% python3 -q
>>> import numpy as np
>>> from numpy import linalg as LA
>>> np.set_printoptions(precision=4, suppress=True, linewidth=120, floatmode="fixed")
>>> X = np.loadtxt("run8.csv", delimiter=",")
>>> X
array([[ 4.0000,  0.0000,  0.0000,  0.0000],
       [ 0.0000,  8.0000,  6.0000, -2.0000],
       [ 0.0000,  6.0000, 13.0000, -3.0000],
       [ 0.0000, -2.0000, -3.0000,  5.0000]])
>>> w, V = LA.eig(X)
>>> np.sort(LA.eigvals(X.T))
array([ 4.0000,  4.0000,  4.0000, 18.0000])
>>> np.sort(LA.eigvals(X @ X))
array([ 16.0000,  16.0000,  16.0000, 324.0000])
>>> q, V = LA.qr(X[:, :3])[0], LA.qr(X[:, 3:])[0]
>>> s = LA.svd(q.T @ V, compute_uv=False)
>>> np.degrees(np.arccos(s.clip(0, 1)))
array([42.2298])
>>> s
array([0.7405])
>>> (s > 0.9).sum()
np.int64(0)
>>> q, R = LA.qr(X)
>>> R
array([[  4.0000,   0.0000,   0.0000,   0.0000],
       [  0.0000, -10.1980, -12.9437,   4.3146],
       [  0.0000,   0.0000,  -6.8163,   1.4896],
       [  0.0000,   0.0000,   0.0000,   4.1431]])
>>> np.abs(np.diag(R))
array([ 4.0000, 10.1980,  6.8163,  4.1431])
>>> np.trace(q @ q.T)
np.float64(4.0)
>>> q @ R
array([[ 4.0000,  0.0000,  0.0000,  0.0000],
       [ 0.0000,  8.0000,  6.0000, -2.0000],
       [ 0.0000,  6.0000, 13.0000, -3.0000],
       [ 0.0000, -2.0000, -3.0000,  5.0000]])
>>> np.allclose(R.T @ R, X.T @ X)
True
>>> q.shape, R.shape
((4, 4), (4, 4))
>>> np.round(np.abs(LA.eigvals(R)).max(), 4)
np.float64(10.198)
>>> LA.matrix_power(R, 4)
array([[  256.0000,     0.0000,     0.0000,     0.0000],
       [    0.0000, 10816.0000, 33135.7709, -6378.5638],
       [    0.0000,     0.0000,  2158.6746,  -253.3652],
       [    0.0000,     0.0000,     0.0000,   294.6566]])
>>> round(LA.det(R), 4)
np.float64(1152.0)
>>> (R - R.T) / 2
array([[ 0.0000,  0.0000,  0.0000,  0.0000],
       [ 0.0000,  0.0000, -6.4718,  2.1573],
       [ 0.0000,  6.4718,  0.0000,  0.7448],
       [ 0.0000, -2.1573, -0.7448,  0.0000]])
>>> w, V = LA.eigh(X)
>>> x0 = np.array([1, -2, -2, -1])
>>> V * np.abs(w) @ V.T
array([[ 4.0000,  0.0000,  0.0000,  0.0000],
       [ 0.0000,  8.0000,  6.0000, -2.0000],
       [ 0.0000,  6.0000, 13.0000, -3.0000],
       [ 0.0000, -2.0000, -3.0000,  5.0000]])
>>> V * np.maximum(w, 0) @ V.T
array([[ 4.0000,  0.0000,  0.0000,  0.0000],
       [ 0.0000,  8.0000,  6.0000, -2.0000],
       [ 0.0000,  6.0000, 13.0000, -3.0000],
       [ 0.0000, -2.0000, -3.0000,  5.0000]])
>>> (np.sign(V[:, -1].round(6)) == np.sign(V[0, -1].round(6))).astype(int)
array([1, 0, 0, 0])
>>> LA.eigvalsh(X[1:, 1:])
array([ 4.0000,  4.0000, 18.0000])
>>> arr = np.array([[1, -3, 9, -27],
...     [1, -2, 4, -8],
...     [1, -1, 1, -1],
...     [1, 0, 0, 0],
...     [1, 1, 1, 1],
...     [1, 2, 4, 8]])
>>> x0 = np.array([3, -2, 2, 1])
>>> y = arr @ x0
>>> LA.solve(arr.T @ arr, arr.T @ y)
array([ 3.0000, -2.0000,  2.0000,  1.0000])
>>> y
array([ 0,  7,  6,  3,  4, 15])
>>> rng = np.random.default_rng(590)
>>> y = y + 0.3 * rng.normal(size=6)
>>> y
array([-0.4092,  7.0658,  6.4594,  3.7068,  4.0499, 15.2301])
>>> b, *_ = LA.lstsq(arr, y)
>>> round(float(LA.norm(y - arr @ b)), 4)
0.3961
>>> np.round(arr.T @ (y - arr @ b), 4) + 0
array([0.0000, 0.0000, 0.0000, 0.0000])
>>> other = arr[0, 0] * arr[1:] - np.outer(arr[1:, 0], arr[0])
>>> other
array([[ 0,  1, -5, 19],
       [ 0,  2, -8, 26],
       [ 0,  3, -9, 27],
       [ 0,  4, -8, 28],
       [ 0,  5, -5, 35]])
>>> np.flatnonzero(~other.round(6).any(axis=1))
array([], dtype=int64)
>>> arr[:, 0] / arr[0, 0]
array([1.0000, 1.0000, 1.0000, 1.0000, 1.0000, 1.0000])
>>> x0 = np.array([2, 2, 1, 0])
>>> h = np.maximum(arr @ x0, 0)
>>> arr.T @ h
array([ 25,   5,  99, -67])
>>> np.maximum(arr @ x0, 0) - np.maximum(-arr @ x0, 0)
array([ 5,  2,  1,  2,  5, 10])
>>> arr * (h > 1e-9)[:, None]
array([[  1,  -3,   9, -27],
       [  1,  -2,   4,  -8],
       [  1,  -1,   1,  -1],
       [  1,   0,   0,   0],
       [  1,   1,   1,   1],
       [  1,   2,   4,   8]])
>>> E = np.load("block4.npy")
>>> E
array([[ 2,  0,  0,  0],
       [ 3, -2,  0,  0],
       [ 0,  0,  2,  0],
       [ 0,  0,  3, -2]])
>>> np.sort(LA.eigvals(E))
array([-2.0000, -2.0000,  2.0000,  2.0000])
>>> [int(LA.matrix_rank(LA.matrix_power(E, p))) for p in range(1, 5)]
[4, 4, 4, 4]
>>> np.prod(np.diag(E)), np.round(LA.det(E), 4)
(np.int64(16), np.float64(16.0))
>>> F = np.load("m.npy")
>>> F
array([[ 5,  0,  0,  0,  0],
       [ 0, -2,  0,  0,  0],
       [ 0,  0, -2,  0,  0],
       [ 0,  0,  0, -4,  0],
       [ 0,  0,  0,  0,  1]])
>>> [round(float(LA.det(F[:i, :i])), 2) + 0 for i in range(1, 6)]
[5.0, -10.0, 20.0, -80.0, -80.0]
>>> np.all(LA.eigvalsh(F) > 0)
np.False_
>>> q, R = LA.qr(F)
>>> q.T @ q
array([[1.0000, 0.0000, 0.0000, 0.0000, 0.0000],
       [0.0000, 1.0000, 0.0000, 0.0000, 0.0000],
       [0.0000, 0.0000, 1.0000, 0.0000, 0.0000],
       [0.0000, 0.0000, 0.0000, 1.0000, 0.0000],
       [0.0000, 0.0000, 0.0000, 0.0000, 1.0000]])
>>> q
array([[ 1.0000,  0.0000,  0.0000,  0.0000,  0.0000],
       [-0.0000,  1.0000,  0.0000,  0.0000,  0.0000],
       [-0.0000, -0.0000,  1.0000,  0.0000,  0.0000],
       [-0.0000, -0.0000, -0.0000,  1.0000,  0.0000],
       [-0.0000, -0.0000, -0.0000, -0.0000,  1.0000]])
>>> np.abs(np.diag(R))
array([5.0000, 2.0000, 2.0000, 4.0000, 1.0000])
>>> r0, v = F[0], F[1]
>>> r0 @ v
np.int64(0)
>>> r0 @ r0
np.int64(25)
>>> p = (r0 @ v) / (r0 @ r0) * r0
>>> p
array([0.0000, 0.0000, 0.0000, 0.0000, 0.0000])
>>> np.outer(r0, v)
array([[  0, -10,   0,   0,   0],
       [  0,   0,   0,   0,   0],
       [  0,   0,   0,   0,   0],
       [  0,   0,   0,   0,   0],
       [  0,   0,   0,   0,   0]])
>>> v - p
array([ 0.0000, -2.0000,  0.0000,  0.0000,  0.0000])
>>> w, V = LA.eigh(F)
>>> x0 = np.array([-3, -1, -2, 3, -1])
>>> (np.sign(V[:, -1].round(6)) == np.sign(V[0, -1].round(6))).astype(int)
array([1, 0, 0, 0, 0])
>>> x0 @ F @ x0 / (x0 @ x0), w[0], w[-1]
(np.float64(0.0), np.float64(-4.0), np.float64(5.0))
>>> x0 @ F @ x0
np.int64(0)
>>> U, s, Vh = LA.svd(E, full_matrices=False)
>>> s / s[0]
array([1.0000, 1.0000, 0.2500, 0.2500])
>>> (s > 1e-8).sum()
np.int64(4)
>>> np.round(U.T @ U, 4) + 0
array([[1.0000, 0.0000, 0.0000, 0.0000],
       [0.0000, 1.0000, 0.0000, 0.0000],
       [0.0000, 0.0000, 1.0000, 0.0000],
       [0.0000, 0.0000, 0.0000, 1.0000]])
>>> U.shape, s.shape, Vh.shape
((4, 4), (4,), (4, 4))
>>> K = np.loadtxt("w.csv", delimiter=",")
>>> K
array([[0.4000, 0.2000, 0.0000, 0.0000, 0.0000, 0.0000, 0.2000, 0.0000, 0.2000],
       [0.0000, 0.4000, 0.0000, 0.0000, 0.0000, 0.2000, 0.2000, 0.2000, 0.0000],
       [0.0000, 0.0000, 0.3333, 0.3333, 0.0000, 0.0000, 0.0000, 0.0000, 0.3333],
       [0.3333, 0.0000, 0.0000, 0.6667, 0.0000, 0.0000, 0.0000, 0.0000, 0.0000],
       [0.0000, 0.0000, 0.0000, 0.0000, 0.6667, 0.0000, 0.0000, 0.3333, 0.0000],
       [0.2500, 0.0000, 0.0000, 0.0000, 0.2500, 0.5000, 0.0000, 0.0000, 0.0000],
       [0.1667, 0.1667, 0.0000, 0.0000, 0.0000, 0.1667, 0.3333, 0.1667, 0.0000],
       [0.0000, 0.0000, 0.3333, 0.0000, 0.0000, 0.0000, 0.0000, 0.6667, 0.0000],
       [0.0000, 0.3333, 0.0000, 0.3333, 0.0000, 0.0000, 0.0000, 0.0000, 0.3333]])
>>> w1 = np.array([[2, 3, 2, 1],
...     [1, 0, 2, 3],
...     [3, 2, 1, 0],
...     [3, 2, 3, 1],
...     [2, 3, 0, 2],
...     [2, 2, 0, 0],
...     [1, 3, 3, 3],
...     [2, 3, 3, 0],
...     [2, 2, 0, 3]])
>>> b = np.array([3, 0, 0, 3])
>>> H = np.maximum(K @ w1 + b, 0)
>>> (H > 0).astype(int)
array([[1, 1, 1, 1],
       [1, 1, 1, 1],
       [1, 1, 1, 1],
       [1, 1, 1, 1],
       [1, 1, 1, 1],
       [1, 1, 1, 1],
       [1, 1, 1, 1],
       [1, 1, 1, 1],
       [1, 1, 1, 1]])
>>> LA.matrix_rank(H)
np.int64(4)
>>> W2 = np.array([[2, -3, -2], [2, 1, 1], [1, 2, 0], [3, -1, 3]])
>>> (H @ W2).round(6).argmax(axis=1)
array([0, 0, 0, 0, 0, 0, 0, 0, 0])
>>> x0 = np.array([2, 1, 2, 2, 1, 0, 2, 0, 0])
>>> K @ np.ones(9)
array([1.0000, 1.0000, 1.0000, 1.0000, 1.0000, 1.0000, 1.0000, 1.0000, 1.0000])
>>> LA.norm(K @ x0) <= LA.norm(K, 2) * LA.norm(x0) + 1e-9
np.True_
>>> np.sign((K @ x0).round(6))
array([1.0000, 1.0000, 1.0000, 1.0000, 1.0000, 1.0000, 1.0000, 1.0000, 1.0000])
>>> (K @ x0).argmax()
np.int64(3)
>>> (K * x0).sum(axis=1)
array([1.4000, 0.8000, 1.3333, 2.0000, 0.6667, 0.7500, 1.1667, 0.6667, 1.0000])
>>> other = K + rng.integers(-2, 3, (9, 8)) @ rng.integers(-2, 3, (8, 9))
>>> other
array([[  6.4000,   7.2000,   5.0000,   1.0000,   3.0000,  -1.0000,   2.2000,  -3.0000,  -5.8000],
       [  5.0000,  -0.6000,  -2.0000,  -8.0000,   8.0000,  -1.8000,  -0.8000,  -6.8000,   4.0000],
       [  9.0000,  -1.0000,   4.3333,  11.3333,  -4.0000,  13.0000,   4.0000,   2.0000,  -4.6667],
       [ -5.6667,  -1.0000,  -3.0000,  -9.3333,  -4.0000,   0.0000,  -3.0000,   4.0000,  -1.0000],
       [ -6.0000,  -3.0000,  -2.0000,   1.0000,  -6.3333,   5.0000,   1.0000,   7.3333,  -3.0000],
       [  8.2500,   2.0000,   1.0000, -12.0000,   2.2500,   3.5000,   1.0000,  -1.0000,  -3.0000],
       [ -2.8333,   5.1667,   0.0000,  -5.0000,  -6.0000,   7.1667,   2.3333,   2.1667,   5.0000],
       [ -2.0000,  -2.0000,  -0.6667,   4.0000,   2.0000,  -6.0000,   0.0000,  -0.3333,   6.0000],
       [ 14.0000,   0.3333,   4.0000,   2.3333,   3.0000,   9.0000,   5.0000,  -2.0000,  -0.6667]])
>>> LA.matrix_rank(other - K, tol=1e-8)
np.int64(8)
>>> gram = K.T @ K
>>> LA.matrix_rank(gram)
np.int64(9)
>>> LA.svd(K, compute_uv=False) ** 2
array([1.0697, 0.8229, 0.5331, 0.4477, 0.2536, 0.1781, 0.1383, 0.0415, 0.0057])
>>> np.allclose(gram, gram.T)
True
>>> np.diag(gram)
array([0.3614, 0.3389, 0.2222, 0.6667, 0.5069, 0.3178, 0.1911, 0.6233, 0.2622])
>>> np.round(np.trace(gram), 4), round(float((K ** 2).sum()), 4)
(np.float64(3.4906), 3.4906)
>>> LA.eigvalsh(gram)[::-1]
array([1.0697, 0.8229, 0.5331, 0.4477, 0.2536, 0.1781, 0.1383, 0.0415, 0.0057])
>>> data, _ = LA.qr(np.array([[-1.8, -1.4, -1.1, 0.0, -0.9, -2.4, -0.7, 0.3, -0.7, 1.2],
...     [1.5, 0.3, -1.6, 1.9, -0.7, -0.2, -0.1, -0.1, -0.9, -0.4],
...     [0.2, -1.0, -1.5, -0.3, -1.0, 0.7, -1.6, 0.9, -1.1, -0.3],
...     [-1.9, 1.8, 1.1, 1.0, 1.3, 1.6, -1.5, -0.2, 2.1, 0.9],
...     [0.6, -1.4, 1.1, 1.8, 1.3, 0.8, 0.0, 0.0, 0.2, -1.1],
...     [-1.9, -0.5, -1.1, -1.5, -0.5, -1.6, -1.0, -1.2, -0.9, 0.4],
...     [0.0, -0.1, -0.6, 1.6, -1.0, 1.2, -1.0, 0.3, -0.2, 0.7],
...     [1.2, -0.7, -1.0, -0.1, -0.3, -0.8, 1.5, 0.2, 1.3, -2.0],
...     [0.2, 1.7, 1.1, -1.6, -0.1, -0.6, 1.1, -2.1, -2.7, -0.5],
...     [1.2, 0.5, 0.1, 2.0, -1.4, 0.4, 0.4, -0.2, 0.1, -2.0]]))
>>> data
array([[-0.4496, -0.4162, -0.1539, -0.1728, -0.3034, -0.4872,  0.0486,  0.2761, -0.2533,  0.3146],
       [ 0.3746,  0.0980, -0.5627, -0.3399,  0.3502, -0.3395,  0.3856, -0.0740, -0.1343, -0.0879],
       [ 0.0500, -0.2856, -0.3265,  0.0968, -0.0487,  0.6245,  0.3850,  0.0419,  0.1061,  0.4964],
       [-0.4746,  0.5019,  0.0322, -0.4701,  0.3296,  0.1136, -0.0978, -0.0170,  0.1461,  0.3849],
       [ 0.1499, -0.3973,  0.6140, -0.3374,  0.1737, -0.0812,  0.2758, -0.4321, -0.0138,  0.1708],
       [-0.4746, -0.1585, -0.3088,  0.1680, -0.0157, -0.0906,  0.0816, -0.6388,  0.3709, -0.2555],
       [ 0.0000, -0.0287, -0.1829, -0.4010, -0.3072,  0.3710, -0.3108, -0.3584, -0.5667, -0.1631],
       [ 0.2997, -0.1915, -0.1966,  0.1522,  0.2201, -0.1880, -0.6636, -0.2345,  0.0995,  0.4719],
       [ 0.0500,  0.4897,  0.0796,  0.3942, -0.2881, -0.2109,  0.2669, -0.3705, -0.3342,  0.3850],
       [ 0.2997,  0.1530, -0.0346, -0.3779, -0.6466, -0.1103, -0.0178, -0.0265,  0.5520,  0.0823]])
>>> gram = data.T @ data
>>> LA.matrix_rank(gram)
np.int64(10)
>>> np.allclose(gram, gram.T)
True
>>> LA.svd(data, compute_uv=False) ** 2
array([1.0000, 1.0000, 1.0000, 1.0000, 1.0000, 1.0000, 1.0000, 1.0000, 1.0000, 1.0000])
>>> np.diag(gram)
array([1.0000, 1.0000, 1.0000, 1.0000, 1.0000, 1.0000, 1.0000, 1.0000, 1.0000, 1.0000])
>>> (data @ data.T).shape
(10, 10)
>>> LA.eigvalsh(gram)[::-1]
array([1.0000, 1.0000, 1.0000, 1.0000, 1.0000, 1.0000, 1.0000, 1.0000, 1.0000, 1.0000])
>>> mat = np.loadtxt("dump.csv", delimiter=",")
>>> mat
array([[-1.0000, -5.0000,  2.0000,  0.0000, -2.0000, -1.0000, -5.0000, -3.0000,  4.0000],
       [-5.0000, -1.0000, -5.0000,  2.0000,  0.0000, -2.0000, -1.0000, -5.0000, -3.0000],
       [ 2.0000, -5.0000, -1.0000, -5.0000,  2.0000,  0.0000, -2.0000, -1.0000, -5.0000],
       [ 0.0000,  2.0000, -5.0000, -1.0000, -5.0000,  2.0000,  0.0000, -2.0000, -1.0000],
       [-2.0000,  0.0000,  2.0000, -5.0000, -1.0000, -5.0000,  2.0000,  0.0000, -2.0000],
       [-1.0000, -2.0000,  0.0000,  2.0000, -5.0000, -1.0000, -5.0000,  2.0000,  0.0000],
       [-5.0000, -1.0000, -2.0000,  0.0000,  2.0000, -5.0000, -1.0000, -5.0000,  2.0000],
       [-3.0000, -5.0000, -1.0000, -2.0000,  0.0000,  2.0000, -5.0000, -1.0000, -5.0000],
       [ 4.0000, -3.0000, -5.0000, -1.0000, -2.0000,  0.0000,  2.0000, -5.0000, -1.0000]])
>>> gram = mat.T @ mat
>>> LA.matrix_rank(gram)
np.int64(9)
>>> LA.svd(mat, compute_uv=False) ** 2
array([231.7895, 131.0190, 129.3378, 107.3497,  63.8302,  51.1289,  12.4379,   3.9017,   0.2053])
>>> LA.eigvalsh(gram)[::-1]
array([231.7895, 131.0190, 129.3378, 107.3497,  63.8302,  51.1289,  12.4379,   3.9017,   0.2053])
>>> np.diag(gram)
array([85.0000, 94.0000, 89.0000, 64.0000, 67.0000, 64.0000, 89.0000, 94.0000, 85.0000])
>>> gram
array([[ 85.0000,  10.0000,  10.0000, -10.0000,  -5.0000,  41.0000,  35.0000,  32.0000,   6.0000],
       [ 10.0000,  94.0000,  12.0000,  30.0000,   4.0000,   8.0000,  66.0000,  42.0000,  32.0000],
       [ 10.0000,  12.0000,  89.0000,  -3.0000,  23.0000,  -4.0000,  -2.0000,  66.0000,  35.0000],
       [-10.0000,  30.0000,  -3.0000,  64.0000,  -8.0000,  13.0000,  -4.0000,   8.0000,  41.0000],
       [ -5.0000,   4.0000,  23.0000,  -8.0000,  67.0000,  -8.0000,  23.0000,   4.0000,  -5.0000],
       [ 41.0000,   8.0000,  -4.0000,  13.0000,  -8.0000,  64.0000,  -3.0000,  30.0000, -10.0000],
       [ 35.0000,  66.0000,  -2.0000,  -4.0000,  23.0000,  -3.0000,  89.0000,  12.0000,  10.0000],
       [ 32.0000,  42.0000,  66.0000,   8.0000,   4.0000,  30.0000,  12.0000,  94.0000,  10.0000],
       [  6.0000,  32.0000,  35.0000,  41.0000,  -5.0000, -10.0000,  10.0000,  10.0000,  85.0000]])
>>> np.trace(gram), (mat ** 2).sum()
(np.float64(731.0), np.float64(731.0))
